>>> import numpy as np
>>> import numpy.linalg as la
>>> np.set_printoptions(precision=1, suppress=True, linewidth=160)
>>> F = np.array([[8, 1, 4, 0, 9, 6],
...     [5, 3, 8, 7, 9, 2],
...     [6, 2, 0, 2, 4, 3],
...     [5, 7, 2, 0, 4, 1],
...     [5, 4, 7, 4, 7, 9],
...     [23, 10, 28, 21, 36, 12]])
>>> np.argsort(-la.norm(F, axis=0).round(6), kind="stable")[:3]
array([4, 2, 0])
>>> la.matrix_rank(F, rtol=0.1)
np.int64(3)
>>> [round(float(x), 1) for x in la.svd(F, compute_uv=False)[:3]]
[62.9, 9.2, 6.4]
>>> r = la.matrix_rank(F)
>>> r
np.int64(5)
>>> null = la.svd(F)[2][r:].T
>>> np.round(F @ null, 1) + 0
array([[0.],
       [0.],
       [0.],
       [0.],
       [0.],
       [0.]])
>>> [int(la.matrix_rank(F[:, :j + 1])) for j in range(6)]
[1, 2, 3, 4, 5, 5]
>>> np.round(null @ null.T, 1) + 0
array([[ 0.3, -0.1,  0.3,  0. , -0.3, -0.1],
       [-0.1,  0. , -0.1,  0. ,  0.1,  0. ],
       [ 0.3, -0.1,  0.3,  0. , -0.3, -0.1],
       [ 0. ,  0. ,  0. ,  0. ,  0. ,  0. ],
       [-0.3,  0.1, -0.3,  0. ,  0.4,  0.1],
       [-0.1,  0. , -0.1,  0. ,  0.1,  0. ]])
>>> [int(la.matrix_rank(F[:i])) for i in range(1, len(F) + 1)]
[1, 2, 3, 4, 5, 5]
>>> null[:, 0] / null[np.abs(null[:, 0]).round(6).argmax(), 0]
array([-0.9,  0.3, -0.8,  0.1,  1. ,  0.2])
>>> feats = np.load("case3.npy")
>>> feats
array([[-2, -3,  2, -3,  3],
       [ 2,  3,  2, -2,  2],
       [-3,  1, -3, -3,  0],
       [-2,  2,  3,  0,  2],
       [ 1,  2, -2,  3,  1]])
>>> U, sig, VT = la.svd(F)
>>> np.argmax(sig[:-1] / (sig[1:] + 1e-6)) + 1
np.int64(5)
>>> B = U[:, :5] @ np.diag(sig[:5]) @ VT[:5]
>>> np.round(np.abs(F - B).max(), 1)
np.float64(0.0)
>>> round(la.norm(F - B) / la.norm(F), 1)
np.float64(0.0)
>>> x = np.array([2, 5, 1, 4, 5])
>>> rhs = feats @ x
>>> coef, lr = np.zeros(5), 1 / la.norm(feats, 2) ** 2
>>> for i in range(6):
...     coef -= lr * feats.T @ (feats @ coef - rhs)
...     if i % 1 == 0: print(i, round(la.norm(feats @ coef - rhs), 1))
... 
0 17.3
1 9.8
2 7.3
3 6.0
4 5.0
5 4.3
>>> round(float(la.cond(feats)), 1)
3.0
>>> coef
array([2. , 5.3, 1.7, 3.5, 3.6])
>>> mat = np.load("run5.npy")
>>> mat
array([[ 1.4,  0.5,  0.8, -1.8,  0.8,  1.7, -1.6],
       [-2.3,  0.3,  0. , -0.3,  0.1, -0.1,  1.4],
       [ 0.1,  0. , -0.5,  1. , -0.7,  0.2,  0.5],
       [ 0.1,  0.5,  0.6,  0.4, -1.6, -0.8,  0.4],
       [-1.4, -1.7,  0.1,  1.2,  0.6,  0.3,  0.8],
       [ 1. ,  0.8,  0.4,  0.6,  0.3, -0.3,  0.1]])
>>> rng = np.random.default_rng(416)
>>> B = mat + rng.integers(-2, 3, (6, 3)) @ rng.integers(-2, 3, (3, 7))
>>> B
array([[ 6.4, -5.5,  4.8,  3.2, -1.2, -2.3, -1.6],
       [-2.3, -0.7, -2. ,  0.7,  3.1, -2.1, -1.6],
       [ 3.1,  0. , -0.5,  2. , -0.7,  0.2,  2.5],
       [ 0.1,  5.5, -1.4, -2.6, -1.6,  3.2,  4.4],
       [-2.4, -2.7,  2.1,  1.2, -1.4,  0.3,  0.8],
       [-4. ,  2.8,  0.4, -2.4, -0.7,  1.7, -0.9]])
>>> B - mat
array([[ 5., -6.,  4.,  5., -2., -4.,  0.],
       [ 0., -1., -2.,  1.,  3., -2., -3.],
       [ 3.,  0.,  0.,  1.,  0.,  0.,  2.],
       [ 0.,  5., -2., -3.,  0.,  4.,  4.],
       [-1., -1.,  2.,  0., -2.,  0.,  0.],
       [-5.,  2.,  0., -3., -1.,  2., -1.]])
>>> np.abs(B - mat).sum(axis=1)
array([26., 12.,  6., 18.,  6., 14.])
>>> x = np.array([4, 5, 2, 0, 5, 1, 3])
>>> mat * x
array([[ 5.6,  2.5,  1.6, -0. ,  4. ,  1.7, -4.8],
       [-9.2,  1.5,  0. , -0. ,  0.5, -0.1,  4.2],
       [ 0.4,  0. , -1. ,  0. , -3.5,  0.2,  1.5],
       [ 0.4,  2.5,  1.2,  0. , -8. , -0.8,  1.2],
       [-5.6, -8.5,  0.2,  0. ,  3. ,  0.3,  2.4],
       [ 4. ,  4. ,  0.8,  0. ,  1.5, -0.3,  0.3]])
>>> np.sign((mat @ x).round(6))
array([ 1., -1., -1., -1., -1.,  1.])
>>> mat @ np.ones(7)
array([ 1.8, -0.9,  0.6, -0.4, -0.1,  2.9])
>>> round(la.norm(mat, 1), 1), round(float(la.norm(mat, np.inf)), 1)
(np.float64(6.3), 8.6)
>>> la.norm(mat, axis=1)
array([3.5, 2.7, 1.4, 2. , 2.7, 1.5])
>>> round(la.norm(mat) ** 2 / la.norm(mat, 2) ** 2, 1)
np.float64(1.8)
>>> m1 = np.load("a.npy")
>>> m1
array([[  1.3,  -2. ,  -1.2,  -1.9],
       [  0.1,  20. ,   1.4,   1.1],
       [ -0.5, -18. ,  -0.3,   0.7]])
>>> B = m1 / la.norm(m1, axis=1, keepdims=True)
>>> G = B @ B.T
>>> np.round(np.degrees(np.arccos(np.clip(G[1, 0], -1, 1))), 1)
np.float64(131.5)
>>> G[1]
array([-0.7,  1. , -1. ])
>>> la.norm(B, axis=1)
array([1., 1., 1.])
>>> G
array([[ 1. , -0.7,  0.6],
       [-0.7,  1. , -1. ],
       [ 0.6, -1. ,  1. ]])
>>> (np.abs(G) > 0.9).astype(int)
array([[1, 0, 0],
       [0, 1, 1],
       [0, 1, 1]])
